% ipython --no-banner

In [1]: import numpy as np

In [2]: np.set_printoptions(precision=1, suppress=True, linewidth=120, legacy="1.25")

In [3]: F = np.load("x.npy")

In [4]: F
Out[4]: 
array([[ 0.1, -0.5, -1. ,  0.9],
       [-0.5,  1.6,  1.5,  0.2],
       [-1. ,  1.5,  0.3, -0.6],
       [ 0.9,  0.2, -0.6,  0. ]])

In [5]: rng = np.random.default_rng(90483)

In [6]: idx = rng.permutation(4)

In [7]: out = F[:, idx] * rng.choice([-1, 1], 4)

In [8]: out
Out[8]: 
array([[-1. , -0.5, -0.1, -0.9],
       [ 1.5,  1.6,  0.5, -0.2],
       [ 0.3,  1.5,  1. ,  0.6],
       [-0.6,  0.2, -0.9, -0. ]])

In [9]: Uu, _, vt = np.linalg.svd(F.T @ out)

In [10]: np.round(np.linalg.lstsq(F, out)[0], 1) + 0
Out[10]: 
array([[ 0.,  0., -1.,  0.],
       [ 0.,  1.,  0.,  0.],
       [ 1.,  0.,  0.,  0.],
       [ 0.,  0.,  0., -1.]])

In [11]: print(idx)
[2 1 0 3]

In [12]: print(np.round(Uu @ vt, 1) + 0)
[[ 0.  0. -1.  0.]
 [ 0.  1.  0.  0.]
 [ 1.  0.  0.  0.]
 [ 0.  0.  0. -1.]]

In [13]: idx = rng.permutation(4)

In [14]: idx
Out[14]: array([2, 3, 1, 0])

In [15]: out = F[idx][:, idx]

In [16]: np.round(np.linalg.det(out), 1), round(float(np.linalg.det(F[idx])), 1)
Out[16]: (3.0, -3.0)

In [17]: np.sort(np.abs(np.linalg.eigvals(out)))
Out[17]: array([0.9, 1. , 1.1, 3. ])

In [18]: vals, V = np.linalg.eigh(F)

In [19]: np.abs(V[:, -1]).round(6).argmax()
Out[19]: 1

In [20]: round(float(vals.sum()), 1), np.trace(F)
Out[20]: (2.0, 2.0)

In [21]: print(np.round(V.T @ V, 1) + 0)
[[1. 0. 0. 0.]
 [0. 1. 0. 0.]
 [0. 0. 1. 0.]
 [0. 0. 0. 1.]]

In [22]: np.round(V @ np.diag(vals) @ V.T, 1) + 0
Out[22]: 
array([[ 0.1, -0.5, -1. ,  0.9],
       [-0.5,  1.6,  1.5,  0.2],
       [-1. ,  1.5,  0.3, -0.6],
       [ 0.9,  0.2, -0.6,  0. ]])

In [23]: (vals > 1e-8).sum(), (vals < -1e-8).sum()
Out[23]: (2, 2)

In [24]: np.round(V.T @ F @ V, 1) + 0
Out[24]: 
array([[-1.1,  0. ,  0. ,  0. ],
       [ 0. , -0.9,  0. ,  0. ],
       [ 0. ,  0. ,  1. ,  0. ],
       [ 0. ,  0. ,  0. ,  3. ]])

In [25]: print(np.linalg.svd(F, compute_uv=False))
[3.  1.1 1.  0.9]

In [26]: np.abs(V[:, -1])
Out[26]: array([0.4, 0.7, 0.6, 0.2])
